$ python -q
>>> import numpy as np
>>> import numpy.linalg as la
>>> np.set_printoptions(precision=1, suppress=True, linewidth=160)
>>> K = np.load("out13.npy")
>>> K
array([[ 2,  1,  3, -1, -1, -2, -3],
       [-2,  2,  0,  2, -2,  0,  0],
       [-1,  2, -1,  0, -2,  3,  3],
       [ 1,  3,  2, -1, -3,  0,  2]])
>>> x = np.array([1, 0, 4, -1, 2, 5, -2])
>>> h1 = np.maximum(K @ x, 0)
>>> h1
array([9, 0, 0, 0])
>>> W = np.array([[8, 9], [1, 2], [0, 7], [0, 0], [8, 2], [9, 5], [-9, 3]])
>>> coef = np.array([-1, -1])
>>> act = np.maximum(K @ W + coef, 0)
>>> (act > 0).mean(axis=0)
array([0.2, 0.8])
>>> C = np.array([[-2, 2], [0, -3]])
>>> act @ C
array([[-34, -23],
       [  0,   0],
       [  0, -21],
       [  0, -84]])
>>> (act @ C).round(6).argmax(axis=1)
array([1, 0, 0, 0])
>>> def softmax(z):
...     e = np.exp(z - z.max(axis=-1, keepdims=True))
...     return e / e.sum(axis=-1, keepdims=True)
... 
>>> np.round(softmax(K[0]), 1) + 0
array([0.2, 0.1, 0.6, 0. , 0. , 0. , 0. ])
>>> softmax(K).sum(axis=1)
array([1., 1., 1., 1.])
>>> att = K @ K.T / np.sqrt(7)
>>> softmax(att).round(6).argmax(axis=1)
array([0, 1, 2, 3])
>>> u, g = K[2], K[3]
>>> u @ g
np.int64(15)
>>> pr = (u @ g) / (u @ u) * u
>>> np.outer(u, g)
array([[-1, -3, -2,  1,  3,  0, -2],
       [ 2,  6,  4, -2, -6,  0,  4],
       [-1, -3, -2,  1,  3,  0, -2],
       [ 0,  0,  0,  0,  0,  0,  0],
       [-2, -6, -4,  2,  6,  0, -4],
       [ 3,  9,  6, -3, -9,  0,  6],
       [ 3,  9,  6, -3, -9,  0,  6]])
>>> g - pr
array([ 1.5,  1.9,  2.5, -1. , -1.9, -1.6,  0.4])
>>> u = np.array([9, 8, 6])
>>> m1 = u[np.abs(np.subtract.outer(np.arange(3), np.arange(3)))]
>>> m1
array([[9, 8, 6],
       [8, 9, 8],
       [6, 8, 9]])
>>> M2 = K[0, 0] * K[1:] - np.outer(K[1:, 0], K[0])
>>> M2
array([[ 0,  6,  6,  2, -6, -4, -6],
       [ 0,  5,  1, -1, -5,  4,  3],
       [ 0,  5,  1, -1, -5,  2,  7]])
>>> K[:, 0] / K[0, 0]
array([ 1. , -1. , -0.5,  0.5])
>>> la.matrix_rank(M2), la.matrix_rank(K)
(np.int64(3), np.int64(4))
>>> evals, V = la.eigh(m1)
>>> np.round(la.eigvalsh(m1 + -3 * np.eye(3)), 1) + 0
array([-2.7,  0. , 20.7])
>>> la.eigvalsh(m1 @ m1)
array([  0.1,   9. , 561.9])
>>> np.abs(V[:, -1])
array([0.6, 0.6, 0.6])
>>> np.abs(V[:, -1]).round(6).argmax()
np.int64(1)
>>> M2 = m1 / la.norm(m1, axis=1, keepdims=True)
>>> cov = M2 @ M2.T
>>> cov
array([[1., 1., 1.],
       [1., 1., 1.],
       [1., 1., 1.]])
>>> la.norm(M2, axis=1)
array([1., 1., 1.])
>>> np.argwhere(np.triu(np.abs(cov) > 0.95, 1))
array([[0, 1],
       [0, 2],
       [1, 2]])
>>> arr = np.load("x.npy")
>>> arr
array([[ 4,  4,  4,  5,  6,  4,  5],
       [-4, -4, -4, -3, -2, -4, -3],
       [ 0,  0,  0,  1,  2,  0,  1],
       [ 4,  4,  4,  5,  6,  4,  5],
       [ 5,  5,  5,  6,  7,  5,  6],
       [ 0,  0,  0,  1,  2,  0,  1],
       [ 5,  5,  5,  6,  7,  5,  6],
       [ 4,  4,  4,  5,  6,  4,  5]])
>>> left, sigma, Vt = la.svd(arr)
>>> V = Vt[:(sigma > 1e-8).sum()]
>>> rng = np.random.default_rng(8506)
>>> x = arr[5] + -1 * arr[1] + rng.integers(2) * np.eye(7)[1]
>>> x
array([4., 4., 4., 4., 4., 4., 4.])
>>> np.diag(V.T @ V)
array([0.2, 0.2, 0.2, 0.2, 0.7, 0.2, 0.2])
>>> np.allclose(V.T @ V @ x, x)
True
>>> round(la.norm(x - V.T @ V @ x), 1)
np.float64(0.0)
>>> round(la.norm(arr, 2) / la.norm(arr), 1)
np.float64(1.0)
>>> np.argsort(-la.norm(arr, axis=0).round(6), kind="stable")[:3]
array([4, 3, 6])
>>> [round(float(x), 1) for x in la.svd(arr, compute_uv=False)[:3]]
[31.2, 4.0, 0.0]
>>> la.cond(arr) > 100
np.True_
>>> W0 = np.loadtxt("data.csv", delimiter=",")
>>> W0
array([[ 0.9, -0.2,  0.3],
       [-0.2,  0.6,  0.4],
       [ 0.3,  0.4,  0.6]])
>>> left, sigma, Vt = la.svd(W0)
>>> V = Vt[:(sigma > 1e-8).sum()]
>>> x = W0[0] + -1 * W0[1] + rng.integers(2) * np.eye(3)[2]
>>> x
array([ 1.1, -0.8, -0.2])
>>> la.matrix_rank(np.vstack([W0, x]))
np.int64(2)
>>> np.round(la.norm(x - V.T @ V @ x), 1)
np.float64(0.0)
>>> np.allclose(V.T @ V @ x, x)
True
>>> evals, V = la.eigh(W0)
>>> np.round(V.T @ W0 @ V, 1) + 0
array([[0., 0., 0.],
       [0., 1., 0.],
       [0., 0., 1.]])
>>> np.round(V.T @ V, 1) + 0
array([[1., 0., 0.],
       [0., 1., 0.],
       [0., 0., 1.]])
>>> V @ np.diag(evals) @ V.T
array([[ 0.9, -0.2,  0.3],
       [-0.2,  0.6,  0.4],
       [ 0.3,  0.4,  0.6]])
>>> np.round(la.svd(W0, compute_uv=False), 1) + 0
array([1., 1., 0.])
>>> (evals > 1e-8).sum(), (evals < -1e-8).sum()
(np.int64(2), np.int64(0))
>>> rk = la.matrix_rank(W0)
>>> rk
np.int64(2)
>>> N = la.svd(W0)[2][rk:].T
>>> N.shape
(3, 1)
>>> la.matrix_rank(W0.T @ W0), la.matrix_rank(W0 @ W0.T)
(np.int64(2), np.int64(2))
>>> [int(la.matrix_rank(np.delete(W0, i, axis=0))) for i in range(3)]
[2, 2, 2]
>>> [int(la.matrix_rank(W0[:i])) for i in range(1, len(W0) + 1)]
[1, 2, 2]
>>> np.argsort(-la.norm(W0, axis=0).round(6), kind="stable")[:3]
array([0, 1, 2])
>>> la.cond(W0) > 100
np.True_
>>> [round(float(x), 1) for x in la.svd(W0, compute_uv=False)[:3]]
[1.0, 1.0, 0.0]
>>> round(la.norm(W0, 2) / la.norm(W0), 1)
np.float64(0.7)
>>> A = np.load("a.npy")
>>> A
array([[ 5, -8, -1],
       [-5,  6,  4],
       [-5,  4,  7]])
>>> u = np.array([2, 3, 1])
>>> np.polyval(u, A[0])
array([ 66, 105,   0])
>>> np.convolve(A[0], u)
array([ 10,  -1, -21, -11,  -1])
>>> np.array([np.convolve(row, u, "same") for row in A])
array([[ -1, -21, -11],
       [ -3,  21,  18],
       [ -7,  21,  25]])
>>> np.cross(A[0, :3], A[2, :3])
array([-52, -30, -20])
>>> np.round(np.trace(la.pinv(A) @ A), 1)
np.float64(2.0)
>>> np.unique(A.round(6), axis=0).shape
(3, 3)
>>> la.lstsq(A[:-1].T, A[-1])[2]
np.int32(2)
>>> np.abs(np.diag(la.qr(A)[1])) > 1e-9
array([ True,  True, False])
>>> left, sigma, Vt = la.svd(A)
>>> V = Vt[:(sigma > 1e-8).sum()]
>>> x = A[0] + 4 * A[1] + rng.integers(2) * np.eye(3)[0]
>>> x
array([-14.,  16.,  15.])
>>> round(float(la.norm(x - V.T @ V @ x)), 1)
0.8
>>> X = np.load("block8.npy")
>>> X
array([[  8,   8, -18, -18],
       [  8,  12, -18, -27],
       [-16, -16,   8,   8],
       [-16, -24,   8,  12]])
>>> lab = rng.permutation(4)
>>> M2 = X[:, lab] * rng.choice([-1, 1], 4)
>>> M2
array([[-18, -18,  -8,  -8],
       [-18, -27, -12,  -8],
       [  8,   8,  16,  16],
       [  8,  12,  24,  16]])
>>> left, _, Vt = la.svd(X.T @ M2)
>>> np.round(la.lstsq(X, M2)[0], 1) + 0
array([[ 0.,  0.,  0., -1.],
       [ 0.,  0., -1.,  0.],
       [ 1.,  0.,  0.,  0.],
       [ 0.,  1.,  0.,  0.]])
>>> q, V = la.qr(M2[:, :2])[0], la.qr(M2[:, 2:])[0]
>>> sigma = la.svd(q.T @ V, compute_uv=False)
>>> (sigma > 0.9).sum()
np.int64(0)
>>> np.round(la.norm(q @ q.T - V @ V.T, 2), 1)
np.float64(0.6)
>>> lab = rng.permutation(4)
>>> lab
array([3, 0, 2, 1])
>>> M2 = X[lab][:, lab]
>>> np.round(la.det(M2), 1), np.round(la.det(X[lab]), 1)
(np.float64(12544.0), np.float64(12544.0))
>>> np.sort(np.abs(la.eigvals(M2)))
array([ 2. ,  5.5, 20.5, 57. ])
>>> np.trace(M2)
np.int64(40)
>>> np.allclose(M2, X)
False
>>> M2
array([[ 12, -16,   8, -24],
       [-18,   8, -18,   8],
       [  8, -16,   8, -16],
       [-27,   8, -18,  12]])
>>> x = np.array([-1, 3, -1, -1])
>>> target = X @ x
>>> target
array([ 52,  73, -48, -76])
>>> la.solve(X, target)
array([-1.,  3., -1., -1.])
>>> la.solve(X, 5 * target)
array([-5., 15., -5., -5.])
>>> np.round(la.solve(X.T, X[2]), 1) + 0
array([0., 0., 1., 0.])
>>> M2 = np.array([[0, 2, -3, 0], [1, 0, -1, -3], [0, -1, 1, -3], [-1, -3, -2, -2]])
>>> M2[-1] = M2[0]
>>> E = M2 + 0.3 * np.eye(4)
>>> E
array([[ 0.3,  2. , -3. ,  0. ],
       [ 1. ,  0.3, -1. , -3. ],
       [ 0. , -1. ,  1.3, -3. ],
       [ 0. ,  2. , -3. ,  0.3]])
>>> x = np.array([1, 2, 1, 2])
>>> E @ np.eye(4)[0]
array([0.3, 1. , 0. , 0. ])
>>> E @ (2 * x)
array([  2.6, -10.8, -13.4,   3.2])
>>> la.norm(E @ x) <= la.norm(E, 2) * la.norm(x) + 1e-9
np.True_
>>> round(np.log10(la.cond(E)))
2
>>> round(float(la.norm(E, 2) / la.norm(E)), 1)
0.8
>>> np.round(np.abs(la.svd(E)[2][-1]), 1) + 0
array([0.2, 0.8, 0.5, 0. ])
>>> M2 = np.array([[0, -2, 2], [-1, 1, -2], [0, -1, 1], [-2, 1, 0]])
>>> la.matrix_rank(E @ M2)
np.int64(3)
>>> np.einsum("ik,kj->ij", E, M2)
array([[-2. ,  4.4, -6.4],
       [ 5.7, -3.7,  0.4],
       [ 7. , -5.3,  3.3],
       [-2.6,  5.3, -7. ]])
>>> M2.T @ E.T
array([[-2. ,  5.7,  7. , -2.6],
       [ 4.4, -3.7, -5.3,  5.3],
       [-6.4,  0.4,  3.3, -7. ]])
>>> la.matrix_rank(np.vstack([E, M2.T]))
np.int64(4)
>>> J = np.load("layer13.npy")
>>> J.round(1) + 0
array([[ 0.3, -0.1, -0.3, -0.3],
       [-0.1,  0. ,  0.1,  0.1],
       [-0.3,  0.1,  0.3,  0.3],
       [-0.3,  0.1,  0.3,  0.3]])
>>> evals, V = la.eigh(J)
>>> la.eigvalsh(J + -3 * np.eye(4))
array([-3., -3., -3., -2.])
>>> np.abs(V[:, -1])
array([0.6, 0.2, 0.6, 0.6])
>>> (evals > 1e-8).sum(), (evals < -1e-8).sum()
(np.int64(1), np.int64(0))
>>> np.round(V.T @ J @ V, 1) + 0
array([[0., 0., 0., 0.],
       [0., 0., 0., 0.],
       [0., 0., 0., 0.],
       [0., 0., 0., 1.]])
>>> np.round(V @ np.diag(evals) @ V.T, 1) + 0
array([[ 0.3, -0.1, -0.3, -0.3],
       [-0.1,  0. ,  0.1,  0.1],
       [-0.3,  0.1,  0.3,  0.3],
       [-0.3,  0.1,  0.3,  0.3]])
>>> np.unique(evals.round(6) + 0, return_counts=True)[1]
array([3, 1])
